% python3 -q
>>> import numpy as np
>>> np.set_printoptions(precision=2, suppress=True, linewidth=160)
>>> other = np.array([[-3, -1, 2, -2, 4, -2, -5, 5],
...     [5, -2, -4, -3, -1, 0, 1, 3],
...     [3, -4, 5, 5, -4, -3, 3, 0],
...     [5, -5, 4, 0, 0, -5, -5, -5],
...     [-4, 4, -4, -4, -3, -5, 5, -2],
...     [2, -1, 2, -2, 3, 1, -5, -4],
...     [2, 2, 4, 1, 0, -1, 0, 5],
...     [-1, -1, 5, 1, -5, 5, 0, 5]])
>>> A = other - other.T
>>> A
array([[ 0, -6, -1, -7,  8, -4, -7,  6],
       [ 6,  0,  0,  2, -5,  1, -1,  4],
       [ 1,  0,  0,  1,  0, -5, -1, -5],
       [ 7, -2, -1,  0,  4, -3, -6, -6],
       [-8,  5,  0, -4,  0, -8,  5,  3],
       [ 4, -1,  5,  3,  8,  0, -4, -9],
       [ 7,  1,  1,  6, -5,  4,  0,  5],
       [-6, -4,  5,  6, -3,  9, -5,  0]])
>>> # skew-symmetric
>>> other = np.linalg.inv(A)
>>> np.round(np.linalg.cond(A), 2)
np.float64(15.85)
>>> np.round(np.linalg.slogdet(A)[0], 2)
np.float64(1.0)
>>> round(np.linalg.det(A) * np.linalg.det(other), 2)
np.float64(1.0)
>>> np.round(A @ other, 2) + 0
array([[1., 0., 0., 0., 0., 0., 0., 0.],
       [0., 1., 0., 0., 0., 0., 0., 0.],
       [0., 0., 1., 0., 0., 0., 0., 0.],
       [0., 0., 0., 1., 0., 0., 0., 0.],
       [0., 0., 0., 0., 1., 0., 0., 0.],
       [0., 0., 0., 0., 0., 1., 0., 0.],
       [0., 0., 0., 0., 0., 0., 1., 0.],
       [0., 0., 0., 0., 0., 0., 0., 1.]])
>>> rng = np.random.default_rng(9718)
>>> idx = rng.permutation(8)
>>> other = A[:, idx] * rng.choice([-1, 1], 8)
>>> other
array([[ 0, -1, -6,  8, -7, -6, -4,  7],
       [-6,  0,  0, -5, -1, -4,  1, -2],
       [-1,  0,  0,  0, -1,  5, -5, -1],
       [-7, -1, -2,  4, -6,  6, -3,  0],
       [ 8,  0,  5,  0,  5, -3, -8,  4],
       [-4,  5, -1,  8, -4,  9,  0, -3],
       [-7,  1,  1, -5,  0, -5,  4, -6],
       [ 6,  5, -4, -3, -5,  0,  9, -6]])
>>> left, _, vt = np.linalg.svd(A.T @ other)
>>> idx
array([0, 2, 1, 4, 6, 7, 5, 3])
>>> np.round(left @ vt, 2) + 0
array([[-1.,  0.,  0.,  0.,  0.,  0.,  0.,  0.],
       [ 0.,  0.,  1.,  0.,  0.,  0.,  0.,  0.],
       [ 0.,  1.,  0.,  0.,  0.,  0.,  0.,  0.],
       [ 0.,  0.,  0.,  0.,  0.,  0.,  0., -1.],
       [ 0.,  0.,  0.,  1.,  0.,  0.,  0.,  0.],
       [ 0.,  0.,  0.,  0.,  0.,  0.,  1.,  0.],
       [ 0.,  0.,  0.,  0.,  1.,  0.,  0.,  0.],
       [ 0.,  0.,  0.,  0.,  0., -1.,  0.,  0.]])
>>> np.round(np.linalg.lstsq(A, other)[0], 2) + 0
array([[-1.,  0.,  0.,  0.,  0.,  0.,  0.,  0.],
       [ 0.,  0.,  1.,  0.,  0.,  0.,  0.,  0.],
       [ 0.,  1.,  0.,  0.,  0.,  0.,  0.,  0.],
       [ 0.,  0.,  0.,  0.,  0.,  0.,  0., -1.],
       [ 0.,  0.,  0.,  1.,  0.,  0.,  0.,  0.],
       [ 0.,  0.,  0.,  0.,  0.,  0.,  1.,  0.],
       [ 0.,  0.,  0.,  0.,  1.,  0.,  0.,  0.],
       [ 0.,  0.,  0.,  0.,  0., -1.,  0.,  0.]])
>>> x = np.array([1, 4, 5, 1, 4, 5, 1, 5])
>>> np.linalg.svd(A, compute_uv=False)
array([20.64, 20.64, 14.43, 14.43,  5.58,  5.58,  1.3 ,  1.3 ])
>>> q = np.linalg.solve(np.eye(8) - A, np.eye(8) + A)
>>> round(float(np.linalg.det(q)), 2)
1.0
>>> other = np.array([[1, 2], [-2, 0]])
>>> basis = np.array([[2, -1], [1, 1]])
>>> W0 = np.kron(other, basis)
>>> W0
array([[ 2, -1,  4, -2],
       [ 1,  1,  2,  2],
       [-4,  2,  0,  0],
       [-2, -2,  0,  0]])
>>> q, evecs = np.linalg.qr(W0[:, :3])[0], np.linalg.qr(W0[:, 3:])[0]
>>> sig = np.linalg.svd(q.T @ evecs, compute_uv=False)
>>> np.degrees(np.arccos(sig.clip(0, 1)))
array([58.05])
>>> gram = W0.T @ W0
>>> gram
array([[25, -5, 10, -2],
       [-5, 10, -2,  4],
       [10, -2, 20, -4],
       [-2,  4, -4,  8]])
>>> np.allclose(gram, gram.T)
True
>>> np.diag(gram)
array([25, 10, 20,  8])
>>> np.trace(gram), (W0 ** 2).sum()
(np.int64(63), np.int64(63))
>>> np.linalg.matrix_rank(gram)
np.int64(4)
>>> np.linalg.eigvalsh(gram)[::-1]
array([34.79, 12.93, 11.14,  4.14])
>>> x = np.array([1, 2, 2, 3])
>>> y = W0 @ x
>>> b, lr = np.zeros(4), 1 / np.linalg.norm(W0, 2) ** 2
>>> for i in range(8):
...     b -= lr * W0.T @ (W0 @ b - y)
...     if i % 2 == 0: print(i, round(np.linalg.norm(W0 @ b - y), 2))
... 
0 9.19
2 4.5
4 2.39
6 1.44
>>> np.round(np.linalg.cond(W0), 2)
np.float64(2.9)
>>> b
array([1.06, 2.16, 1.84, 2.53])
>>> m1 = np.load("sample16.npy")
>>> m1
array([[68, -2,  0,  1,  2],
       [ 2,  2,  0,  2, -1],
       [ 1, -1, 42, -2,  1],
       [ 0,  2,  0, 22, -2],
       [ 2, -2,  1, -1, 29]])
>>> q, r_ = np.linalg.qr(m1)
>>> round(float(abs(r_[0, 0])), 2), np.round(np.linalg.norm(m1[:, 0]), 2)
(68.07, np.float64(68.07))
>>> np.abs(np.diag(r_))
array([68.07,  3.6 , 40.3 , 16.72, 20.02])
>>> np.trace(q @ q.T)
np.float64(5.0)
>>> q.shape, r_.shape
((5, 5), (5, 5))
>>> np.round(q.T @ q, 2) + 0
array([[1., 0., 0., 0., 0.],
       [0., 1., 0., 0., 0.],
       [0., 0., 1., 0., 0.],
       [0., 0., 0., 1., 0.],
       [0., 0., 0., 0., 1.]])
>>> F = np.loadtxt("out15.csv", delimiter=",")
>>> F
array([[-0.02,  4.32,  2.89],
       [ 0.  , -1.99, -1.33],
       [ 0.01, -5.98, -3.97],
       [ 0.02,  0.47,  0.33],
       [-0.01,  3.06,  2.03],
       [-0.01,  5.5 ,  3.66],
       [ 0.01,  1.14,  0.8 ],
       [ 0.03,  0.83,  0.56],
       [ 0.01,  0.29,  0.2 ],
       [ 0.01,  1.69,  1.1 ],
       [-0.01,  3.56,  2.34]])
>>> left, sig, vt = np.linalg.svd(F)
>>> sig
array([12.92,  0.06,  0.04])
>>> other = left[:, :1] @ np.diag(sig[:1]) @ vt[:1]
>>> np.linalg.matrix_rank(F, rtol=0.05)
np.int64(1)
>>> other.round(2) + 0
array([[-0.01,  4.33,  2.88],
       [ 0.  , -1.99, -1.33],
       [ 0.01, -5.98, -3.97],
       [ 0.  ,  0.48,  0.32],
       [-0.01,  3.06,  2.03],
       [-0.01,  5.5 ,  3.66],
       [ 0.  ,  1.16,  0.77],
       [ 0.  ,  0.83,  0.55],
       [ 0.  ,  0.29,  0.19],
       [ 0.  ,  1.68,  1.12],
       [-0.01,  3.55,  2.36]])
>>> round(float(np.abs(F - other).max()), 2)
0.03
>>> round(float(np.linalg.norm(F - other, 2)), 2), round(float(sig[1]), 2)
(0.06, 0.06)
>>> np.round(np.linalg.norm(other, 2) / np.linalg.norm(other), 2)
np.float64(1.0)
>>> [round(float(x), 2) for x in np.linalg.svd(other, compute_uv=False)[:3]]
[12.92, 0.0, 0.0]
>>> cen = (F - F.mean(axis=0)) / F.std(axis=0)
>>> cen.std(axis=0)
array([1., 1., 1.])
>>> np.argwhere(np.abs(cen) > 2)
array([[2, 1],
       [2, 2]])
>>> b = np.linalg.lstsq(np.delete(cen, 2, axis=1), cen[:, 2])[0]
>>> b.round(2) + 0
array([0., 1.])
>>> round(float(1 - np.var(cen[:, 2] - np.delete(cen, 2, axis=1) @ b)), 2)
1.0
>>> np.abs(b).argmax()
np.int64(1)
>>> cen = F - F.mean(axis=1)
Traceback (most recent call last):
  File "<python-input-69>", line 1, in <module>
    cen = F - F.mean(axis=1)
          ~~^~~~~~~~~~~~~~~~
ValueError: operands could not be broadcast together with shapes (11,3) (11,) 
>>> cen = F - F.mean(axis=0)
>>> left, sig, vt = np.linalg.svd(cen, full_matrices=False)
>>> np.abs(vt[0]).argmax()
np.int64(1)
>>> np.abs(vt[-1])
array([0.93, 0.21, 0.31])
>>> round((sig ** 2).sum() ** 2 / (sig ** 4).sum(), 2)
np.float64(1.0)
>>> np.round(vt[0] * np.sign(vt[0, np.abs(vt[0]).argmax()]), 2) + 0
array([0.  , 0.83, 0.55])
>>> np.abs(left[:, 0]).argmax()
np.int64(2)
>>> sig
array([12.05,  0.05,  0.04])
>>> x = np.array([3, 3, 0])
>>> y = F @ x
>>> np.round(np.linalg.solve(F.T @ F, F.T @ y), 2) + 0
array([3., 3., 0.])
>>> np.round(np.linalg.pinv(F) @ F, 2) + 0
array([[1., 0., 0.],
       [0., 1., 0.],
       [0., 0., 1.]])
>>> y = y + 0.3 * rng.normal(size=11)
>>> y
array([ 12.73,  -5.68, -17.53,   1.51,   8.86,  16.73,   3.35,   2.59,   0.79,   5.2 ,  10.66])
>>> b, *_ = np.linalg.lstsq(F, y)
>>> np.round(F.T @ (y - F @ b), 2) + 0
array([0., 0., 0.])
>>> np.round(np.linalg.norm(y - F @ b), 2)
np.float64(0.59)
>>> [round(float(np.linalg.norm(np.linalg.solve(F.T @ F + lam * np.eye(3), F.T @ y))), 2) for lam in (0, 1, 10, 100)]
[7.26, 2.46, 2.33, 1.55]
>>> data = np.load("run16.npy")
>>> data
array([[ 0.42,  0.95, -0.96],
       [-0.47, -0.38,  0.84],
       [ 0.3 , -0.24, -0.42],
       [-0.24,  0.89, -0.34],
       [ 0.02, -0.79,  0.54],
       [-0.19,  0.99, -0.82],
       [-0.16,  0.92, -0.56],
       [ 0.16,  0.96, -0.89],
       [ 0.14,  0.66, -0.63],
       [-0.06,  0.78, -0.46],
       [ 0.44,  0.66, -0.88],
       [ 0.12,  0.12, -0.29],
       [-0.18,  0.45,  0.06],
       [ 0.33, -0.83,  0.06]])
>>> other = F / np.sqrt((F ** 2).mean(axis=1, keepdims=True))
>>> np.linalg.matrix_rank(F - F.mean(axis=1, keepdims=True))
np.int64(2)
>>> other[7]
array([0.05, 1.44, 0.97])
>>> hat = data @ np.linalg.solve(data.T @ data, data.T)
>>> np.round(np.linalg.eigvalsh(hat), 2) + 0
array([0., 0., 0., 0., 0., 0., 0., 0., 0., 0., 0., 1., 1., 1.])
>>> hat @ data[:, 1]
array([ 0.95, -0.38, -0.24,  0.89, -0.79,  0.99,  0.92,  0.96,  0.66,  0.78,  0.66,  0.12,  0.45, -0.83])
>>> np.diag(hat)
array([0.4 , 0.24, 0.31, 0.17, 0.08, 0.58, 0.17, 0.15, 0.07, 0.09, 0.27, 0.03, 0.16, 0.28])
